% python3 -q
>>> import numpy as np
>>> import numpy.linalg as la
>>> np.set_printoptions(precision=2, suppress=True, linewidth=200, floatmode="fixed")
>>> W0 = np.load("data.npy")
>>> W0
array([[-0.07, -0.92,  0.18,  0.16,  0.29],
       [ 0.78, -0.23, -0.08,  0.13, -0.57],
       [-0.61, -0.23, -0.31,  0.02, -0.69],
       [-0.10,  0.04,  0.91, -0.21, -0.34],
       [ 0.10, -0.20, -0.19, -0.96,  0.04]])
>>> (W0 - W0.T) / 2
array([[ 0.00, -0.85,  0.39,  0.13,  0.10],
       [ 0.85,  0.00,  0.07,  0.04, -0.18],
       [-0.39, -0.07,  0.00, -0.45, -0.25],
       [-0.13, -0.04,  0.45,  0.00,  0.31],
       [-0.10,  0.18,  0.25, -0.31,  0.00]])
>>> np.sort(np.abs(la.eigvals(W0)))
array([1.00, 1.00, 1.00, 1.00, 1.00])
>>> (W0 + W0.T) / 2
array([[-0.07, -0.07, -0.21,  0.03,  0.20],
       [-0.07, -0.23, -0.16,  0.08, -0.38],
       [-0.21, -0.16, -0.31,  0.46, -0.44],
       [ 0.03,  0.08,  0.46, -0.21, -0.65],
       [ 0.20, -0.38, -0.44, -0.65,  0.04]])
>>> assert W0 == W0.T
Traceback (most recent call last):
  File "<python-input-8>", line 1, in <module>
    assert W0 == W0.T
           ^^^^^^^^^^
ValueError: The truth value of an array with more than one element is ambiguous. Use a.any() or a.all()
>>> round(la.det(W0), 2)
np.float64(1.0)
>>> np.allclose(W0, W0.T)
False
>>> vec = np.array([-3, -2, -2, 1, -1])
>>> y = W0 @ vec
>>> y
array([ 1.56, -1.01,  3.62, -1.47, -0.53])
>>> la.solve(W0, y)
array([-3.00, -2.00, -2.00,  1.00, -1.00])
>>> la.solve(W0, y + W0[:, 1])
array([-3.00, -1.00, -2.00,  1.00, -1.00])
>>> theta = np.radians(180)
>>> r_ = np.eye(5)
>>> r_[3, 3] = r_[4, 4] = np.cos(theta)
>>> r_[3, 4], r_[4, 3] = -np.sin(theta), np.sin(theta)
>>> r_.round(2) + 0
array([[ 1.00,  0.00,  0.00,  0.00,  0.00],
       [ 0.00,  1.00,  0.00,  0.00,  0.00],
       [ 0.00,  0.00,  1.00,  0.00,  0.00],
       [ 0.00,  0.00,  0.00, -1.00,  0.00],
       [ 0.00,  0.00,  0.00,  0.00, -1.00]])
>>> M2 = W0 @ r_.T
>>> np.allclose(la.norm(W0, axis=1), la.norm(M2, axis=1))
True
>>> mat = np.load("block7.npy")
>>> mat
array([[ 1,  3,  5],
       [ 0,  0,  0],
       [ 3,  9, 15],
       [ 1,  3,  5],
       [ 2,  6, 10]])
>>> np.unique(mat.round(6), axis=0).shape
(4, 3)
>>> np.round(np.trace(la.pinv(mat) @ mat), 2)
np.float64(1.0)
>>> rng = np.random.default_rng(634158)
>>> M2 = mat + rng.integers(-2, 3, (5, 1)) @ rng.integers(-2, 3, (1, 3))
>>> M2
array([[-1,  4,  4],
       [ 0,  0,  0],
       [ 5,  8, 16],
       [ 3,  2,  6],
       [ 0,  7,  9]])
>>> np.abs(M2 - mat).sum(axis=1)
array([4, 0, 4, 4, 4])
>>> M2 - mat
array([[-2,  1, -1],
       [ 0,  0,  0],
       [ 2, -1,  1],
       [ 2, -1,  1],
       [-2,  1, -1]])
>>> np.round(la.svd(M2 - mat, compute_uv=False), 2) + 0
array([4.90, 0.00, 0.00])
>>> Uu, s, vt = la.svd(mat)
>>> evecs = vt[:(s > 1e-8).sum()]
>>> vec = mat[3] + -3 * mat[4] + rng.integers(2) * np.eye(3)[0]
>>> vec
array([ -4.00, -15.00, -25.00])
>>> np.allclose(evecs.T @ evecs @ vec, vec)
False
>>> np.diag(evecs.T @ evecs)
array([0.03, 0.26, 0.71])
>>> la.matrix_rank(np.vstack([mat, vec]))
np.int64(2)
